% python3 -q
>>> import numpy as np
>>> import numpy.linalg as la
>>> np.set_printoptions(suppress=True, linewidth=140)
>>> def rd(a):
...     return np.round(a, 2) + 0
... 
>>> E = np.minimum.outer(np.arange(1, 11), np.arange(1, 11)) * -1
>>> E
array([[ -1,  -1,  -1,  -1,  -1,  -1,  -1,  -1,  -1,  -1],
       [ -1,  -2,  -2,  -2,  -2,  -2,  -2,  -2,  -2,  -2],
       [ -1,  -2,  -3,  -3,  -3,  -3,  -3,  -3,  -3,  -3],
       [ -1,  -2,  -3,  -4,  -4,  -4,  -4,  -4,  -4,  -4],
       [ -1,  -2,  -3,  -4,  -5,  -5,  -5,  -5,  -5,  -5],
       [ -1,  -2,  -3,  -4,  -5,  -6,  -6,  -6,  -6,  -6],
       [ -1,  -2,  -3,  -4,  -5,  -6,  -7,  -7,  -7,  -7],
       [ -1,  -2,  -3,  -4,  -5,  -6,  -7,  -8,  -8,  -8],
       [ -1,  -2,  -3,  -4,  -5,  -6,  -7,  -8,  -9,  -9],
       [ -1,  -2,  -3,  -4,  -5,  -6,  -7,  -8,  -9, -10]])
>>> ev, V = la.eigh(E)
>>> (ev > 1e-8).sum(), (ev < -1e-8).sum()
(np.int64(0), np.int64(10))
>>> rd(V.T @ V)
array([[1., 0., 0., 0., 0., 0., 0., 0., 0., 0.],
       [0., 1., 0., 0., 0., 0., 0., 0., 0., 0.],
       [0., 0., 1., 0., 0., 0., 0., 0., 0., 0.],
       [0., 0., 0., 1., 0., 0., 0., 0., 0., 0.],
       [0., 0., 0., 0., 1., 0., 0., 0., 0., 0.],
       [0., 0., 0., 0., 0., 1., 0., 0., 0., 0.],
       [0., 0., 0., 0., 0., 0., 1., 0., 0., 0.],
       [0., 0., 0., 0., 0., 0., 0., 1., 0., 0.],
       [0., 0., 0., 0., 0., 0., 0., 0., 1., 0.],
       [0., 0., 0., 0., 0., 0., 0., 0., 0., 1.]])
>>> rd(la.svd(E, compute_uv=False))
array([44.77,  5.05,  1.87,  1.  ,  0.64,  0.47,  0.37,  0.31,  0.27,  0.26])
>>> rd(la.eigvalsh(E @ E))
array([   0.07,    0.07,    0.09,    0.13,    0.22,    0.41,    1.  ,    3.51,   25.49, 2004.  ])
>>> np.unique(ev.round(6) + 0, return_counts=True)[1]
array([1, 1, 1, 1, 1, 1, 1, 1, 1, 1])
>>> ev.sum(), np.trace(E)
(np.float64(-55.0), np.int64(-55))
>>> rd(V @ np.diag(ev) @ V.T)
array([[ -1.,  -1.,  -1.,  -1.,  -1.,  -1.,  -1.,  -1.,  -1.,  -1.],
       [ -1.,  -2.,  -2.,  -2.,  -2.,  -2.,  -2.,  -2.,  -2.,  -2.],
       [ -1.,  -2.,  -3.,  -3.,  -3.,  -3.,  -3.,  -3.,  -3.,  -3.],
       [ -1.,  -2.,  -3.,  -4.,  -4.,  -4.,  -4.,  -4.,  -4.,  -4.],
       [ -1.,  -2.,  -3.,  -4.,  -5.,  -5.,  -5.,  -5.,  -5.,  -5.],
       [ -1.,  -2.,  -3.,  -4.,  -5.,  -6.,  -6.,  -6.,  -6.,  -6.],
       [ -1.,  -2.,  -3.,  -4.,  -5.,  -6.,  -7.,  -7.,  -7.,  -7.],
       [ -1.,  -2.,  -3.,  -4.,  -5.,  -6.,  -7.,  -8.,  -8.,  -8.],
       [ -1.,  -2.,  -3.,  -4.,  -5.,  -6.,  -7.,  -8.,  -9.,  -9.],
       [ -1.,  -2.,  -3.,  -4.,  -5.,  -6.,  -7.,  -8.,  -9., -10.]])
>>> out = E / la.norm(E, axis=1, keepdims=True)
>>> C2 = out @ out.T
>>> rd(la.norm(out, axis=1))
array([1., 1., 1., 1., 1., 1., 1., 1., 1., 1.])
>>> np.argwhere(np.triu(np.abs(C2) > 0.95, 1))
array([[0, 1],
       [0, 2],
       [0, 3],
       [1, 2],
       [1, 3],
       [1, 4],
       [1, 5],
       [2, 3],
       [2, 4],
       [2, 5],
       [2, 6],
       [2, 7],
       [3, 4],
       [3, 5],
       [3, 6],
       [3, 7],
       [3, 8],
       [3, 9],
       [4, 5],
       [4, 6],
       [4, 7],
       [4, 8],
       [4, 9],
       [5, 6],
       [5, 7],
       [5, 8],
       [5, 9],
       [6, 7],
       [6, 8],
       [6, 9],
       [7, 8],
       [7, 9],
       [8, 9]])
